$ ipython --no-banner

In [1]: import numpy as np

In [2]: from numpy import linalg as LA

In [3]: np.set_printoptions(suppress=True, linewidth=100)

In [4]: tidy = lambda a: np.round(a, 2) + 0

In [5]: m1 = np.loadtxt("layer17.csv", delimiter=",")

In [6]: print(m1)
[[ -1.16 -25.65   1.66]
 [ -2.4  -19.86   1.3 ]
 [ -2.48 -19.38   1.27]
 [ -3.09  -7.68   1.  ]
 [ -2.76  -5.74   1.  ]
 [ -2.    -3.3    0.96]
 [ -1.85  -2.95   0.94]
 [ -1.78  -2.81   0.93]
 [  0.01   0.01  -0.01]
 [  0.17   1.05  -1.84]
 [  0.15   1.08  -1.92]
 [ -0.17   1.4   -2.78]
 [ -0.74   1.8   -3.88]
 [ -3.03   3.02  -7.04]
 [ -5.5    4.24  -9.78]
 [ -8.98   5.98 -13.22]
 [-12.     7.52 -15.98]
 [-12.04   7.54 -16.02]
 [-17.27  10.31 -20.52]
 [-19.8   11.68 -22.62]
 [-20.04  11.81 -22.81]]

In [7]: x = np.array([8, 3, 3])

In [8]: target = m1 @ x

In [9]: b, lr = np.zeros(3), 1 / LA.norm(m1, 2) ** 2

In [10]: for i in range(4):
    ...:     b -= lr * m1.T @ (m1 @ b - target)
    ...:     if i % 1 == 0: print(i, round(LA.norm(m1 @ b - target), 2))
    ...: 
0 179.7
1 129.34
2 93.63
3 68.5

In [11]: print(tidy(LA.cond(m1)))
10.85

In [12]: z = m1[:, 1] > np.median(m1[:, 1])

In [13]: r0 = m1[z].mean(axis=0) - m1[~z].mean(axis=0)

In [14]: print(z.astype(int))
[0 0 0 0 0 0 0 0 0 0 0 1 1 1 1 1 1 1 1 1 1]

In [15]: print(np.argsort(-np.abs(r0).round(6), kind="stable"))
[1 2 0]

In [16]: print(tidy(r0))
[ -8.39  14.28 -13.95]

In [17]: J = np.load("x.npy")

In [18]: print(J)
[[  1.   10.    0.3]
 [ -0.9  -4.   -0.9]
 [ -0.2 -10.   -0.1]
 [ -1.9 -32.   -0.7]]

In [19]: # column 1 is much longer than the rest

In [20]: print(tidy(LA.norm(J, 2) / LA.norm(J)))
1.0

In [21]: print([round(float(x), 2) for x in LA.svd(J, compute_uv=False)[:3]])
[35.29, 1.15, 0.32]

In [22]: print(np.argsort(-LA.norm(J, axis=0).round(6), kind="stable")[:3])
[1 0 2]

In [23]: x = np.array([4, 1, 5])

In [24]: print(np.einsum("ij,j->i", J, x))
[ 15.5 -12.1 -11.3 -43.1]

In [25]: print(np.sign((J @ x).round(6)))
[ 1. -1. -1. -1.]

In [26]: print(LA.norm(J @ x) <= LA.norm(J, 2) * LA.norm(x) + 1e-9)
True

In [27]: print(J @ x)
[ 15.5 -12.1 -11.3 -43.1]

In [28]: arr = np.diag(5 * np.array([2, 1, 0])) + np.array([[0, 2, 1], [5, 4, 4], [1, 2, 2]])

In [29]: print(arr)
[[10  2  1]
 [ 5  9  4]
 [ 1  2  2]]

In [30]: ev, V = LA.eig(arr)

In [31]: print(tidy(arr @ V[:, 0] - ev[0] * V[:, 0]))
[0. 0. 0.]

In [32]: out = arr[0, 0] * arr[1:] - np.outer(arr[1:, 0], arr[0])

In [33]: print(out)
[[ 0 80 35]
 [ 0 18 19]]

In [34]: print(LA.matrix_rank(out), LA.matrix_rank(arr))
2 3

In [35]: print(np.flatnonzero(~out.round(6).any(axis=1)))
[]

In [36]: print(tidy(np.poly(arr)))
[  1. -21. 109. -89.]

In [37]: print(tidy(LA.det(arr[::-1])))
-89.0

In [38]: print(np.einsum("ij,ji->", arr, arr))
223

In [39]: print(tidy(LA.det(2 * arr)), tidy(LA.det(arr)))
712.0 89.0

In [40]: print(tidy(LA.eigvals(arr).sum().real))
21.0

In [41]: print(np.einsum("ii->", arr))
21

In [42]: print(np.kron(np.eye(2, dtype=int), arr))
[[10  2  1  0  0  0]
 [ 5  9  4  0  0  0]
 [ 1  2  2  0  0  0]
 [ 0  0  0 10  2  1]
 [ 0  0  0  5  9  4]
 [ 0  0  0  1  2  2]]

In [43]: q = arr.astype(float).copy()

In [44]: for j in range(3):
    ...:     q[:, j] -= q[:, :j] @ (q[:, :j].T @ q[:, j])
    ...:     q[:, j] /= LA.norm(q[:, j])
    ...: 

In [45]: print(tidy(q.T @ q))
[[1. 0. 0.]
 [0. 1. 0.]
 [0. 0. 1.]]

In [46]: print(tidy(q.T @ arr))
[[11.22  5.97  2.85]
 [ 0.    7.31  3.42]
 [ 0.    0.    1.09]]

In [47]: proj = np.triu(np.array([[3, 1, 8], [-3, -8, -1], [-6, -4, 9]]), 1) + np.eye(3)

In [48]: out = proj @ arr @ LA.inv(proj)

In [49]: print(tidy(np.poly(out)))
[  1. -21. 109. -89.]

In [50]: print(tidy(LA.det(out)))
89.0

In [51]: print(out)
[[  23.    4. -159.]
 [   4.    3.  -27.]
 [   1.    1.   -5.]]

In [52]: F = np.load("sample14.npy")

In [53]: print(F)
[[ 1  1  1  1  1  1  1  1]
 [ 1  1 -1 -1  1  1 -1 -1]]

In [54]: # column 1 repeats column 0

In [55]: r0 = np.array([3, 4, 5])

In [56]: print(np.array([np.convolve(row, r0, "same") for row in F]))
[[ 7 12 12 12 12 12 12  9]
 [ 7  6 -2 -6  2  6 -2 -9]]

In [57]: print(np.polyval(r0, F[1]))
[12 12  4  4 12 12  4  4]

In [58]: out = F[0, 0] * F[1:] - np.outer(F[1:, 0], F[0])

In [59]: print(out)
[[ 0  0 -2 -2  0  0 -2 -2]]

In [60]: print(F[:, 0] / F[0, 0])
[1. 1.]
